$ python3 -q
>>> import numpy as np
>>> np.set_printoptions(precision=2, suppress=True, linewidth=140)
>>> F = np.loadtxt("arr.csv", delimiter=",")
>>> F
array([[ 0.22, -2.07, -2.1 ],
       [-0.59,  0.77, -0.22],
       [-1.32,  3.04,  1.12],
       [-1.  ,  2.77,  1.42],
       [ 0.69, -0.98,  0.16]])
>>> left, s, vt = np.linalg.svd(F)
>>> np.argmax(s[:-1] / (s[1:] + 1e-6)) + 1
np.int64(2)
>>> s.round(2) + 0
array([5.63, 1.57, 0.  ])
>>> out = left[:, :2] @ np.diag(s[:2]) @ vt[:2]
>>> round(np.abs(F - out).max(), 2)
np.float64(0.0)
>>> np.linalg.matrix_rank(out)
np.int64(2)
>>> np.linalg.matrix_rank(F, rtol=0.05)
np.int64(2)
>>> np.round(np.linalg.norm(F - out, 2), 2), round(float(s[2]), 2)
(np.float64(0.0), 0.0)
>>> out
array([[ 0.22, -2.07, -2.1 ],
       [-0.59,  0.77, -0.22],
       [-1.32,  3.04,  1.12],
       [-1.  ,  2.77,  1.42],
       [ 0.69, -0.98,  0.16]])
>>> rk = np.linalg.matrix_rank(F)
>>> rk
np.int64(2)
>>> N = np.linalg.svd(F)[2][rk:].T
>>> np.round(F @ N, 2) + 0
array([[0.],
       [0.],
       [0.],
       [0.],
       [0.]])
>>> [int(np.linalg.matrix_rank(F[:, :j + 1])) for j in range(3)]
[1, 2, 2]
>>> [int(np.linalg.matrix_rank(np.delete(F, i, axis=0))) for i in range(5)]
[2, 2, 2, 2, 2]
>>> N.shape
(3, 1)
>>> N @ N.T
array([[ 0.61,  0.38, -0.31],
       [ 0.38,  0.23, -0.19],
       [-0.31, -0.19,  0.16]])
>>> N[:, 0] / N[np.abs(N[:, 0]).round(6).argmax(), 0]
array([ 1.  ,  0.62, -0.51])
>>> left, s, vt = np.linalg.svd(F)
>>> evecs = vt[:(s > 1e-8).sum()]
>>> rng = np.random.default_rng(153)
>>> x = F[3] + -2 * F[2] + rng.integers(2) * np.eye(3)[2]
>>> x
array([ 1.64, -3.31,  0.18])
>>> np.allclose(evecs.T @ evecs @ x, x)
False
>>> evecs.T @ evecs
array([[ 0.39, -0.38,  0.31],
       [-0.38,  0.77,  0.19],
       [ 0.31,  0.19,  0.84]])
>>> np.diag(evecs.T @ evecs)
array([0.39, 0.77, 0.84])
>>> round(float(np.linalg.norm(x - evecs.T @ evecs @ x)), 2)
0.4
>>> np.linalg.matrix_rank(np.vstack([F, x]))
np.int64(3)
>>> E = np.loadtxt("a.csv", delimiter=",")
>>> E
array([[-3.,  0.,  1.,  2.],
       [-4.,  0.,  1., -1.],
       [-3.,  3., -2., -4.],
       [-6.,  4.,  0., -4.],
       [-3.,  2., -3., -2.],
       [-1.,  3.,  0.,  1.],
       [ 2.,  0.,  2., -2.],
       [ 5.,  3.,  5., -4.],
       [ 8.,  4.,  8., -1.],
       [ 9.,  7.,  6.,  0.],
       [12.,  7.,  4.,  0.],
       [13.,  7.,  4., -2.],
       [16.,  9.,  3., -3.],
       [14.,  9.,  6., -6.],
       [16.,  9.,  4., -7.],
       [19.,  7.,  4., -5.],
       [20.,  7.,  3., -3.],
       [23.,  7.,  0., -6.],
       [24.,  6.,  1., -5.],
       [26.,  5., -2., -5.],
       [29.,  7.,  0., -2.],
       [28.,  5., -3., -4.],
       [26.,  8., -2., -2.],
       [28.,  7.,  0., -1.],
       [25.,  7., -2., -3.],
       [27.,  7., -3., -6.],
       [28.,  8., -6., -9.],
       [26.,  7., -8., -8.]])
>>> x = np.array([3, -1, 1, 2])
>>> y = E @ x
>>> y
array([ -4., -13., -22., -30., -18.,  -4.,   4.,   9.,  26.,  26.,  33.,  32.,  36.,  27.,  29.,  44.,  50.,  50.,  57.,  61.,  76.,  68.,
        64.,  75.,  60.,  59.,  52.,  47.])
>>> np.round(np.linalg.pinv(E) @ E, 2) + 0
array([[1., 0., 0., 0.],
       [0., 1., 0., 0.],
       [0., 0., 1., 0.],
       [0., 0., 0., 1.]])
>>> y = y + 0.1 * rng.normal(size=28)
>>> y
array([ -3.96, -12.93, -21.93, -29.99, -18.11,  -3.99,   4.11,   8.94,  26.01,  26.06,  32.93,  32.09,  35.93,  26.99,  28.89,  44.01,
        49.85,  50.02,  56.85,  60.95,  76.18,  67.86,  63.97,  74.96,  60.06,  58.98,  51.79,  46.98])
>>> c, *_ = np.linalg.lstsq(E, y)
>>> [round(float(np.linalg.norm(np.linalg.solve(E.T @ E + lam * np.eye(4), E.T @ y))), 2) for lam in (0, 1, 10, 100)]
[3.88, 3.86, 3.76, 3.08]
